$ python3 -q
>>> import numpy as np
>>> np.set_printoptions(precision=1, suppress=True, linewidth=120, legacy="1.25")
>>> M = np.loadtxt("test14.csv", delimiter=",")
>>> M
array([[ 4.,  7.,  2.,  9.,  1.,  0.,  2.],
       [13., 13., 10., 18.,  1.,  6.,  5.],
       [13., 15., 13., 20.,  9.,  6., 13.],
       [17., 17., 14., 22.,  9., 12., 14.],
       [26., 25., 14., 23., 10., 18., 16.],
       [31., 32., 21., 27., 13., 24., 20.],
       [38., 32., 23., 34., 17., 29., 22.],
       [38., 37., 31., 39., 19., 32., 23.],
       [38., 38., 32., 46., 20., 34., 32.],
       [46., 47., 37., 46., 29., 38., 40.],
       [54., 52., 45., 52., 36., 47., 43.]])
>>> B = np.c_[M[:, :2] @ np.array([[2, 0], [9, -4]]), np.array([1, 0, 0, 0, 0, 0, 2, 2, 2, 0, 1])]
>>> B
array([[  71.,  -28.,    1.],
       [ 143.,  -52.,    0.],
       [ 161.,  -60.,    0.],
       [ 187.,  -68.,    0.],
       [ 277., -100.,    0.],
       [ 350., -128.,    0.],
       [ 364., -128.,    2.],
       [ 409., -148.,    2.],
       [ 418., -152.,    2.],
       [ 515., -188.,    0.],
       [ 576., -208.,    1.]])
>>> np.linalg.matrix_rank(B)
3
>>> np.linalg.matrix_rank(np.c_[M, B])
8
>>> np.linalg.norm(np.linalg.qr(M)[0].T @ B, axis=0) ** 2 / ((B ** 2).sum(axis=0) + 1e-12)
array([1. , 1. , 0.9])
>>> np.round(np.linalg.norm(B - M @ np.linalg.lstsq(M, B)[0], axis=0), 1) + 0
array([0. , 0. , 0.9])
>>> vec = np.array([-2, 2, -3])
>>> rhs = B @ vec
>>> np.linalg.solve(B.T @ B, B.T @ rhs)
array([-2.,  2., -3.])
>>> rhs
array([ -201.,  -390.,  -442.,  -510.,  -754.,  -956.,  -990., -1120., -1146., -1406., -1571.])
>>> rng = np.random.default_rng(69669)
>>> rhs = rhs + 0.1 * rng.normal(size=11)
>>> rhs
array([ -201. ,  -389.9,  -442.1,  -510.1,  -754.2,  -956. ,  -989.9, -1120.1, -1145.9, -1406.1, -1571.1])
>>> c, *_ = np.linalg.lstsq(B, rhs)
>>> [round(float(np.linalg.norm(np.linalg.solve(B.T @ B + lam * np.eye(3), B.T @ rhs))), 2) for lam in (0, 1, 10, 100)]
[4.09, 3.74, 2.84, 2.58]
>>> round(np.linalg.norm(rhs - B @ c), 1)
0.2
>>> vec = np.array([2, -3, 3, 3, -3, 1, -2])
>>> rhs = M @ vec
>>> c, lr = np.zeros(7), 1 / np.linalg.norm(M, 2) ** 2
>>> for i in range(30):
...     c -= lr * M.T @ (M @ c - rhs)
...     if i % 10 == 0: print(i, round(np.linalg.norm(M @ c - rhs), 1))
... 
0 64.6
10 62.6
20 60.7
>>> print(round(float(np.linalg.cond(M)), 1))
110.0
>>> left, s, Vh = np.linalg.svd(M)
>>> np.argmax(s[:-1] / (s[1:] + 1e-6)) + 1
1
>>> B = left[:, :1] @ np.diag(s[:1]) @ Vh[:1]
>>> np.linalg.matrix_rank(M, rtol=0.05)
3
>>> np.linalg.matrix_rank(B)
1
>>> round(np.linalg.norm(M - B) / np.linalg.norm(M), 1)
0.1
>>> round(float(np.abs(M - B).max()), 1)
6.4
>>> mat = np.load("block2.npy")
>>> mat
array([[ 1.9,  0.2,  0.5],
       [-1.9, -0.6, -1. ],
       [-1.2,  2.6, -1.8],
       [ 2.7, -1. ,  1.9],
       [-0.5,  0.5, -0.8],
       [ 1. , -0.5,  1.9],
       [ 4.9,  0.9,  2. ],
       [ 2.2,  0.4,  0. ],
       [-2.9, -0.3, -0.9],
       [-6.4,  0.2,  0.2],
       [ 0.7,  0.7, -1.2]])
>>> G = np.cov(mat, rowvar=False)
>>> np.linalg.eigvalsh(G)[::-1]
array([10.2,  1.7,  0.5])
>>> print(G.shape)
(3, 3)
>>> np.round(np.corrcoef(mat.T), 1) + 0
array([[ 1. ,  0. ,  0.5],
       [ 0. ,  1. , -0.5],
       [ 0.5, -0.5,  1. ]])
>>> np.argsort(-mat.std(axis=0).round(6), kind="stable")
array([0, 2, 1])
>>> np.median(mat, axis=0)
array([0.7, 0.2, 0. ])
>>> G.round(1) + 0
array([[ 9.6,  0. ,  2.3],
       [ 0. ,  0.9, -0.6],
       [ 2.3, -0.6,  1.9]])
>>> print(np.round(np.polyfit(mat[:, 0], mat[:, 1], 1), 1) + 0)
[0.  0.3]
>>> feats = np.vander(np.arange(5) - 1, 4, increasing=True)
>>> feats
array([[ 1, -1,  1, -1],
       [ 1,  0,  0,  0],
       [ 1,  1,  1,  1],
       [ 1,  2,  4,  8],
       [ 1,  3,  9, 27]])
>>> np.linalg.cond(M) > 100
True
>>> np.argsort(-np.linalg.norm(M, axis=0).round(6), kind="stable")[:3]
array([3, 0, 1])
>>> print(np.linalg.matrix_rank(M, rtol=0.1))
1
>>> round(float(np.linalg.norm(feats, 2)), 1)
30.1
>>> np.round(np.linalg.norm(feats[3] - feats[4]), 1)
19.7
>>> print(np.linalg.norm(feats, axis=0))
[ 2.2  3.9  9.9 28.2]
>>> Q, V = np.linalg.qr(feats[:, :3])[0], np.linalg.qr(feats[:, 3:])[0]
>>> s = np.linalg.svd(Q.T @ V, compute_uv=False)
>>> np.round(np.linalg.norm(Q @ Q.T - V @ V.T, 2), 1)
1.0
>>> B = np.array([[3, -1, 0, -3, 2, -3],
...     [3, 2, -1, 3, 3, 0],
...     [3, -3, -3, -1, -1, 2],
...     [-2, -1, 1, 2, -1, -1],
...     [0, -3, 1, -3, -1, 1],
...     [-1, 2, -1, 0, 0, -1]])
>>> W0 = B - B.T
>>> W0
array([[ 0, -4, -3, -1,  2, -2],
       [ 4,  0,  2,  4,  6, -2],
       [ 3, -2,  0, -2, -2,  3],
       [ 1, -4,  2,  0,  2, -1],
       [-2, -6,  2, -2,  0,  1],
       [ 2,  2, -3,  1, -1,  0]])
>>> vec = np.array([1, 0, 1, 1, -2, -2])
>>> rhs = W0 @ vec
>>> rhs
array([-4,  2, -1,  1, -4,  2])
>>> np.round(np.linalg.solve(W0.T, W0[3]), 1) + 0
array([0., 0., 0., 1., 0., 0.])
>>> np.round(np.linalg.solve(W0, rhs), 1) + 0
array([ 1.,  0.,  1.,  1., -2., -2.])
>>> np.round(np.linalg.solve(W0, rhs + W0[:, 2]), 1) + 0
array([ 1.,  0.,  2.,  1., -2., -2.])
